% python3 -q
>>> import numpy as np
>>> import numpy.linalg as la
>>> np.set_printoptions(precision=2, suppress=True, linewidth=200, floatmode="fixed")
>>> A = np.array([[2.2, -1.1, 0.3, -1.9], [0.3, 0.8, -0.2, 2.2], [-0.7, 2.4, 1.9, 0.0]])
>>> A
array([[ 2.20, -1.10,  0.30, -1.90],
       [ 0.30,  0.80, -0.20,  2.20],
       [-0.70,  2.40,  1.90,  0.00]])
>>> rng = np.random.default_rng(158)
>>> out = A + rng.integers(-2, 3, (3, 2)) @ rng.integers(-2, 3, (2, 4))
>>> out
array([[ 0.20,  2.90, -1.70, -3.90],
       [ 1.30,  2.80, -3.20, -0.80],
       [ 0.30,  2.40,  0.90, -1.00]])
>>> np.round(la.svd(out - A, compute_uv=False), 2) + 0
array([6.68, 3.07, 0.00])
>>> la.matrix_rank(out - A, tol=1e-8)
np.int64(2)
>>> np.abs(out - A).sum(axis=1)
array([10.00,  9.00,  3.00])
>>> f, v = A[1], A[2]
>>> f @ v
np.float64(1.33)
>>> pr = (f @ v) / (f @ f) * f
>>> la.matrix_rank(np.outer(f, v))
np.int64(1)
>>> v - pr
array([-0.77,  2.21,  1.95, -0.52])
>>> round(float((v - pr) @ f), 2)
0.0
>>> np.outer(f, v)
array([[-0.21,  0.72,  0.57,  0.00],
       [-0.56,  1.92,  1.52,  0.00],
       [ 0.14, -0.48, -0.38, -0.00],
       [-1.54,  5.28,  4.18,  0.00]])
>>> pr
array([ 0.07,  0.19, -0.05,  0.52])
>>> C2 = A.T @ A
>>> np.allclose(C2, C2.T)
True
>>> la.matrix_rank(C2)
np.int64(3)
>>> C2
array([[ 5.42, -3.86, -0.73, -3.52],
       [-3.86,  7.61,  4.07,  3.85],
       [-0.73,  4.07,  3.74, -1.01],
       [-3.52,  3.85, -1.01,  8.45]])
>>> (A @ A.T).shape
(3, 3)
>>> la.svd(A, compute_uv=False) ** 2
array([15.25,  7.33,  2.65])
>>> np.diag(C2)
array([5.42, 7.61, 3.74, 8.45])
